In [1]: import numpy as np

In [2]: np.set_printoptions(precision=1, suppress=True, linewidth=120)

In [3]: def rnd(a):
   ...:     return np.round(a, 1) + 0
   ...: 

In [4]: m1 = np.loadtxt("x.csv", delimiter=",")

In [5]: rnd(m1)
Out[5]: 
array([[ 0. , -0.6,  0.4,  0.3,  0.2, -0.5,  0.5, -0.1, -0.1, -0.2, -0.4],
       [-0.6, -1.2, -0.5,  0.7,  0.6,  0.2, -0.4,  0.9, -0.5,  0.8,  0.7],
       [ 0.4, -0.5,  0.5, -0.9,  1. ,  0.5, -0.4, -0.7, -0.2,  0.3, -0.7],
       [ 0.3,  0.7, -0.9, -2.3, -0.2, -0.2,  0.5,  0.4,  0.1,  0. ,  0.9],
       [ 0.2,  0.6,  1. , -0.2,  0.3, -0.1, -0.2, -0.7, -0.2, -0.2, -0.9],
       [-0.5,  0.2,  0.5, -0.2, -0.1,  0.6,  0.7, -0.4,  0.1, -0.5, -0.5],
       [ 0.5, -0.4, -0.4,  0.5, -0.2,  0.7,  1.3,  0.1, -0.1, -0.2,  0.6],
       [-0.1,  0.9, -0.7,  0.4, -0.7, -0.4,  0.1, -0.2, -0.5, -0.2, -0.2],
       [-0.1, -0.5, -0.2,  0.1, -0.2,  0.1, -0.1, -0.5, -0.1, -0.7,  0. ],
       [-0.2,  0.8,  0.3,  0. , -0.2, -0.5, -0.2, -0.2, -0.7, -0.4, -0.1],
       [-0.4,  0.7, -0.7,  0.9, -0.9, -0.5,  0.6, -0.2,  0. , -0.1, -0.7]])

In [6]: ev, V = np.linalg.eigh(m1)

In [7]: x = np.array([-5, -4, -2, -5, 2, -5, 0, 1, 1, -3, 1])

In [8]: rnd(np.abs(m1).sum(axis=1).max()), rnd(np.abs(ev).max())
Out[8]: (np.float64(7.0), np.float64(3.0))

In [9]: rnd(np.linalg.eigvalsh(m1[1:, 1:]))
Out[9]: array([-3. , -2.9, -1. , -1. , -0.3,  0. ,  0.2,  1. ,  1.9,  3. ])

In [10]: rnd(x @ m1 @ x)
Out[10]: np.float64(-95.9)

In [11]: print(rnd(V * np.maximum(ev, 0) @ V.T))
[[ 0.6 -0.3  0.3  0.   0.2 -0.2  0.3 -0.2  0.  -0.1 -0.1]
 [-0.3  0.4 -0.3  0.1 -0.1 -0.1 -0.2  0.3 -0.3  0.3  0.2]
 [ 0.3 -0.3  1.1 -0.4  0.8  0.3 -0.3 -0.6  0.   0.  -0.7]
 [ 0.   0.1 -0.4  0.2 -0.3 -0.1  0.3  0.3 -0.1  0.   0.3]
 [ 0.2 -0.1  0.8 -0.3  0.7  0.1 -0.3 -0.3 -0.2  0.1 -0.5]
 [-0.2 -0.1  0.3 -0.1  0.1  0.9  0.5 -0.3  0.1 -0.2 -0.2]
 [ 0.3 -0.2 -0.3  0.3 -0.3  0.5  1.5  0.1  0.  -0.2  0.3]
 [-0.2  0.3 -0.6  0.3 -0.3 -0.3  0.1  0.4 -0.2  0.2  0.4]
 [ 0.  -0.3  0.  -0.1 -0.2  0.1  0.  -0.2  0.4 -0.3  0. ]
 [-0.1  0.3  0.   0.   0.1 -0.2 -0.2  0.2 -0.3  0.3  0. ]
 [-0.1  0.2 -0.7  0.3 -0.5 -0.2  0.3  0.4  0.   0.   0.5]]
